% python3 -q
>>> import numpy as np
>>> np.set_printoptions(suppress=True, linewidth=140)
>>> K = np.diag(np.array([1, 3, 1, 1, 3, 4, 0, 3, 3]))
>>> print(K)
[[1 0 0 0 0 0 0 0 0]
 [0 3 0 0 0 0 0 0 0]
 [0 0 1 0 0 0 0 0 0]
 [0 0 0 1 0 0 0 0 0]
 [0 0 0 0 3 0 0 0 0]
 [0 0 0 0 0 4 0 0 0]
 [0 0 0 0 0 0 0 0 0]
 [0 0 0 0 0 0 0 3 0]
 [0 0 0 0 0 0 0 0 3]]
>>> print(np.linalg.cond(K) > 100)
True
>>> print(round(np.linalg.norm(K, 2) / np.linalg.norm(K), 3))
0.539
>>> print([round(float(x), 3) for x in np.linalg.svd(K, compute_uv=False)[:3]])
[4.0, 3.0, 3.0]
>>> print(np.round(np.sort(np.linalg.eigvals(K)), 3))
[0. 1. 1. 1. 3. 3. 3. 3. 4.]
>>> print([int(np.linalg.matrix_rank(np.linalg.matrix_power(K, p))) for p in range(1, 10)])
[8, 8, 8, 8, 8, 8, 8, 8, 8]
>>> print(np.linalg.matrix_rank(K - K[0, 0] * np.eye(9)))
6
>>> data = np.loadtxt("sample14.csv", delimiter=",")
>>> print(data)
[[ 0.  1.  0.  0.  0.  0.]
 [-1. -2.  0.  0.  0.  0.]
 [-2.  2.  0.  0.  0.  0.]
 [ 0.  0.  0.  1.  0.  0.]
 [ 0.  0. -1. -2.  0.  0.]
 [ 0.  0. -2.  2.  0.  0.]
 [ 0.  0.  0.  0.  0.  1.]
 [ 0.  0.  0.  0. -1. -2.]
 [ 0.  0.  0.  0. -2.  2.]]
>>> Q, evecs = np.linalg.qr(data[:, :1])[0], np.linalg.qr(data[:, 1:])[0]
>>> sv = np.linalg.svd(Q.T @ evecs, compute_uv=False)
>>> print((sv > 0.9).sum())
0
>>> print(np.round(np.degrees(np.arccos(sv.clip(0, 1))), 3))
[72.654]
>>> print(sv.round(3))
[0.298]
>>> E = np.load("mat.npy")
>>> print(E)
[[-0.209 41.283 11.338 49.806 30.978 90.288 51.221 50.071]
 [-1.222 39.921  9.299 50.01  30.324 89.759 50.137 49.308]
 [-2.029 39.92   8.518 50.881 30.057 90.677 49.033 47.808]
 [-1.306 39.531  8.524 50.143 30.434 91.333 49.012 49.536]
 [ 0.296 39.279 10.268 50.042 29.047 89.157 49.105 51.132]
 [-1.149 41.852  8.845 50.171 30.429 88.715 50.098 50.836]
 [-0.901 39.123  9.715 50.241 30.1   90.741 50.476 49.447]
 [-1.405 39.551  9.551 50.446 29.604 90.309 49.83  49.761]
 [-0.273 40.913  9.827 50.253 29.986 90.107 50.372 50.021]
 [ 0.196 40.439 12.007 50.304 30.901 89.729 49.545 49.118]
 [ 1.786 41.158  8.801 52.668 29.027 91.218 50.466 50.041]
 [ 0.422 39.455  7.875 49.757 27.62  89.714 52.104 49.981]
 [-1.332 40.725 10.696 49.75  31.16  89.661 48.244 49.954]
 [ 0.499 40.551 10.371 51.055 28.581 90.886 50.804 51.194]
 [ 0.825 41.17  11.144 50.005 29.012 89.185 50.765 50.348]
 [ 0.698 39.708 10.199 50.187 29.515 91.402 48.427 49.805]
 [-0.793 40.462  9.982 49.774 31.336 89.692 48.942 49.446]
 [-0.694 39.229 10.855 49.086 30.812 91.461 49.329 47.621]
 [ 0.086 41.075  9.86  50.147 29.605 88.873 50.985 51.468]
 [ 0.172 41.166 11.478 48.28  30.702 90.308 50.977 50.809]
 [-0.781 40.123 10.298 48.344 30.424 90.784 48.586 50.886]
 [-0.393 40.256 10.149 50.667 31.427 91.23  49.98  50.856]
 [-0.017 40.387 10.771 52.312 29.796 90.058 50.032 49.27 ]
 [-0.796 39.726  9.545 50.866 30.819 90.108 52.009 48.907]
 [-0.924 40.658  9.954 47.973 29.795 91.85  51.804 50.117]
 [-0.621 38.713  9.184 49.679 28.656 89.586 51.097 50.194]
 [-0.733 40.124 10.023 50.909 29.044 91.296 49.314 48.622]
 [-0.739 39.957 10.639 50.98  30.881 90.916 49.789 49.446]
 [-0.454 39.769 10.831 49.444 28.89  90.094 47.962 48.764]
 [ 1.503 38.291 10.249 48.778 29.245 91.656 50.989 51.815]
 [ 1.272 39.525  9.104 50.508 30.174 90.483 48.857 49.584]
 [-0.419 41.901 10.962 49.039 30.06  91.71  49.844 49.485]
 [-2.039 39.72   9.453 51.331 30.723 90.81  50.411 50.14 ]
 [-1.66  39.55   8.898 51.026 27.502 90.129 49.502 49.986]
 [ 0.03  39.63   9.563 48.41  30.285 88.855 50.581 48.894]
 [ 1.038 38.672  9.763 50.024 31.559 91.069 50.545 51.391]
 [-0.526 41.005 10.495 52.495 30.59  90.528 49.48  49.897]
 [-1.309 38.252 11.168 49.903 30.403 89.811 50.55  51.303]
 [ 0.24  40.873 11.133 50.078 29.819 89.575 49.48  48.395]
 [ 0.772 41.062  9.972 50.812 31.737 90.965 48.881 48.479]
 [ 1.136 40.508 10.845 49.865 30.682 90.398 50.253 49.405]]
>>> Uu, sv, vt = np.linalg.svd(E)
>>> print(np.argmax(sv[:-1] / (sv[1:] + 1e-6)) + 1)
1
>>> print(sv.round(3))
[865.743   8.051   7.381   6.345   5.775   5.116   4.733   4.209]
>>> out = Uu[:, :1] @ np.diag(sv[:1]) @ vt[:1]
>>> print(np.linalg.matrix_rank(out))
1
>>> print(np.round(np.linalg.norm(E - out, 2), 3), round(sv[1], 3))
8.051 8.051
>>> rng = np.random.default_rng(242)
>>> idx = rng.permutation(8)
>>> out = E[:, idx] * rng.choice([-1, 1], 8)
>>> print(out)
[[  0.209 -50.071  49.806  30.978 -41.283  51.221  90.288  11.338]
 [  1.222 -49.308  50.01   30.324 -39.921  50.137  89.759   9.299]
 [  2.029 -47.808  50.881  30.057 -39.92   49.033  90.677   8.518]
 [  1.306 -49.536  50.143  30.434 -39.531  49.012  91.333   8.524]
 [ -0.296 -51.132  50.042  29.047 -39.279  49.105  89.157  10.268]
 [  1.149 -50.836  50.171  30.429 -41.852  50.098  88.715   8.845]
 [  0.901 -49.447  50.241  30.1   -39.123  50.476  90.741   9.715]
 [  1.405 -49.761  50.446  29.604 -39.551  49.83   90.309   9.551]
 [  0.273 -50.021  50.253  29.986 -40.913  50.372  90.107   9.827]
 [ -0.196 -49.118  50.304  30.901 -40.439  49.545  89.729  12.007]
 [ -1.786 -50.041  52.668  29.027 -41.158  50.466  91.218   8.801]
 [ -0.422 -49.981  49.757  27.62  -39.455  52.104  89.714   7.875]
 [  1.332 -49.954  49.75   31.16  -40.725  48.244  89.661  10.696]
 [ -0.499 -51.194  51.055  28.581 -40.551  50.804  90.886  10.371]
 [ -0.825 -50.348  50.005  29.012 -41.17   50.765  89.185  11.144]
 [ -0.698 -49.805  50.187  29.515 -39.708  48.427  91.402  10.199]
 [  0.793 -49.446  49.774  31.336 -40.462  48.942  89.692   9.982]
 [  0.694 -47.621  49.086  30.812 -39.229  49.329  91.461  10.855]
 [ -0.086 -51.468  50.147  29.605 -41.075  50.985  88.873   9.86 ]
 [ -0.172 -50.809  48.28   30.702 -41.166  50.977  90.308  11.478]
 [  0.781 -50.886  48.344  30.424 -40.123  48.586  90.784  10.298]
 [  0.393 -50.856  50.667  31.427 -40.256  49.98   91.23   10.149]
 [  0.017 -49.27   52.312  29.796 -40.387  50.032  90.058  10.771]
 [  0.796 -48.907  50.866  30.819 -39.726  52.009  90.108   9.545]
 [  0.924 -50.117  47.973  29.795 -40.658  51.804  91.85    9.954]
 [  0.621 -50.194  49.679  28.656 -38.713  51.097  89.586   9.184]
 [  0.733 -48.622  50.909  29.044 -40.124  49.314  91.296  10.023]
 [  0.739 -49.446  50.98   30.881 -39.957  49.789  90.916  10.639]
 [  0.454 -48.764  49.444  28.89  -39.769  47.962  90.094  10.831]
 [ -1.503 -51.815  48.778  29.245 -38.291  50.989  91.656  10.249]
 [ -1.272 -49.584  50.508  30.174 -39.525  48.857  90.483   9.104]
 [  0.419 -49.485  49.039  30.06  -41.901  49.844  91.71   10.962]
 [  2.039 -50.14   51.331  30.723 -39.72   50.411  90.81    9.453]
 [  1.66  -49.986  51.026  27.502 -39.55   49.502  90.129   8.898]
 [ -0.03  -48.894  48.41   30.285 -39.63   50.581  88.855   9.563]
 [ -1.038 -51.391  50.024  31.559 -38.672  50.545  91.069   9.763]
 [  0.526 -49.897  52.495  30.59  -41.005  49.48   90.528  10.495]
 [  1.309 -51.303  49.903  30.403 -38.252  50.55   89.811  11.168]
 [ -0.24  -48.395  50.078  29.819 -40.873  49.48   89.575  11.133]
 [ -0.772 -48.479  50.812  31.737 -41.062  48.881  90.965   9.972]
 [ -1.136 -49.405  49.865  30.682 -40.508  50.253  90.398  10.845]]
>>> Uu, _, vt = np.linalg.svd(E.T @ out)
>>> print(np.round(Uu @ vt, 3) + 0)
[[-1.  0.  0.  0.  0.  0.  0.  0.]
 [ 0.  0.  0.  0. -1.  0.  0.  0.]
 [ 0.  0.  0.  0.  0.  0.  0.  1.]
 [ 0.  0.  1.  0.  0.  0.  0.  0.]
 [ 0.  0.  0.  1.  0.  0.  0.  0.]
 [ 0.  0.  0.  0.  0.  0.  1.  0.]
 [ 0.  0.  0.  0.  0.  1.  0.  0.]
 [ 0. -1.  0.  0.  0.  0.  0.  0.]]
>>> print(idx)
[0 7 3 4 1 6 5 2]
>>> print(np.round(np.linalg.lstsq(E, out)[0], 3) + 0)
[[-1.  0.  0.  0.  0.  0.  0.  0.]
 [ 0.  0.  0.  0. -1.  0.  0.  0.]
 [ 0.  0.  0.  0.  0.  0.  0.  1.]
 [ 0.  0.  1.  0.  0.  0.  0.  0.]
 [ 0.  0.  0.  1.  0.  0.  0.  0.]
 [ 0.  0.  0.  0.  0.  0.  1.  0.]
 [ 0.  0.  0.  0.  0.  1.  0.  0.]
 [ 0. -1.  0.  0.  0.  0.  0.  0.]]
>>> Q, _ = np.linalg.qr(np.array([[-1.8, -1.4, 0.6, -1.7, 1.3],
...     [-1.1, -0.2, -0.4, 0.0, -0.7],
...     [0.1, -0.6, -0.7, -0.6, -0.2],
...     [-0.6, 0.2, 0.1, -0.4, -1.8],
...     [-1.5, -1.0, 0.4, -2.3, 0.8]]))
>>> J = Q[:, :3]
>>> print(J.round(3))
[[-0.677  0.354  0.287]
 [-0.414 -0.418 -0.671]
 [ 0.038  0.636 -0.67 ]
 [-0.226 -0.527 -0.053]
 [-0.564  0.134  0.124]]
>>> f = np.array([0, 0, 0])
>>> print(np.polyval(f, J[3]))
[0. 0. 0.]
>>> print(np.array([np.convolve(row, f, "same") for row in J]))
[[0. 0. 0.]
 [0. 0. 0.]
 [0. 0. 0.]
 [0. 0. 0.]
 [0. 0. 0.]]
>>> print(np.convolve(J[3], f))
[0. 0. 0. 0. 0.]
>>> hat = J @ np.linalg.solve(J.T @ J, J.T)
>>> print(np.round(hat @ J[:, 0], 3))
[-0.677 -0.414  0.038 -0.226 -0.564]
>>> print(np.round((np.eye(5) - hat) @ J, 3) + 0)
[[0. 0. 0.]
 [0. 0. 0.]
 [0. 0. 0.]
 [0. 0. 0.]
 [0. 0. 0.]]
>>> print(np.round(np.linalg.eigvalsh(hat), 3) + 0)
[0. 0. 1. 1. 1.]
>>> print(np.linalg.matrix_rank(np.eye(5) - hat))
2
>>> sv = 10 * 0.9 ** np.arange(8)
>>> Q, _ = np.linalg.qr(np.array([[0.5, -1.0, -0.7, -1.1, -0.5, 1.5, -1.3, -2.4],
...     [-0.6, -1.0, 0.3, 1.3, 0.0, 0.7, 1.0, -1.7],
...     [-0.1, -0.9, -0.2, 0.7, 1.1, 0.9, -0.3, -0.5],
...     [0.1, -0.2, 0.6, -1.0, -0.2, -0.3, -0.6, 1.3],
...     [-0.7, 0.0, -0.9, -0.4, 1.2, 1.4, 1.4, -0.1],
...     [0.4, -0.2, 1.2, -0.2, -0.4, -2.5, 0.1, -2.3],
...     [0.4, -3.1, -0.6, -0.9, 0.7, 0.1, -0.5, 0.3],
...     [1.3, -0.3, -2.6, -0.2, 0.1, 1.1, -0.6, 0.3]]))
>>> feats = rng.normal(size=(15, 8)) * sv @ Q
>>> print(feats.round(3))
[[  3.646  -4.643  -7.167  -1.952  -6.242  -9.254   5.336  -2.679]
 [ -0.996 -15.503  -1.525  -7.727   7.744  -1.425   9.782  -3.196]
 [  2.827  -3.746  -8.716   0.846  -0.545  15.962  -1.982 -16.916]
 [  1.911  -5.248  -8.447   2.477   1.379   1.474   5.33    5.722]
 [  8.844  -5.093  -1.01    4.874  -0.045 -17.842  -9.512  13.028]
 [ -6.297  -4.917  -6.879   3.943   4.341   8.21    3.131   9.481]
 [  9.704  -7.007  -9.257   1.994  -5.006  -8.034   5.798   4.567]
 [ -8.254   4.765  -4.195  -2.178   0.067   3.571  -1.12   -8.431]
 [  5.025   1.327  -5.945  -7.317  -6.304 -10.369   3.945   8.868]
 [ -7.119   4.282   5.778   5.466  -2.689 -12.511 -12.806   1.421]
 [  3.211  -0.584   3.155  -1.193  16.46   16.444   2.747  -1.819]
 [ -3.86  -11.907   9.171  10.57   -5.65    0.976   8.63   -3.98 ]
 [ -6.066   8.531  -4.878  -6.718 -15.272  -7.949 -18.433   2.661]
 [  2.293   7.044   6.359  -0.449   9.137 -10.039  -0.828  -1.878]
 [  1.166  -2.463  -8.085   0.124 -13.995  -6.306  -0.794  -7.855]]
>>> print(np.count_nonzero(feats))
120
>>> print(feats.shape)
(15, 8)
>>> print(np.round(feats.sum(axis=0), 3))
[  6.035 -35.162 -41.64    2.761 -16.619 -37.09   -0.775  -1.006]
>>> print(np.round(feats.mean(axis=0), 3))
[ 0.402 -2.344 -2.776  0.184 -1.108 -2.473 -0.052 -0.067]
>>> print(np.linalg.matrix_rank(feats))
8
>>> print(np.round(np.linalg.svd(feats, compute_uv=False), 3))
[48.536 36.719 32.832 24.752 21.133 17.409 14.721 10.93 ]
>>> print(round(np.linalg.norm(feats), 3))
80.502
>>> print(np.unravel_index(np.abs(feats).argmax(), feats.shape))
(np.int64(12), np.int64(6))
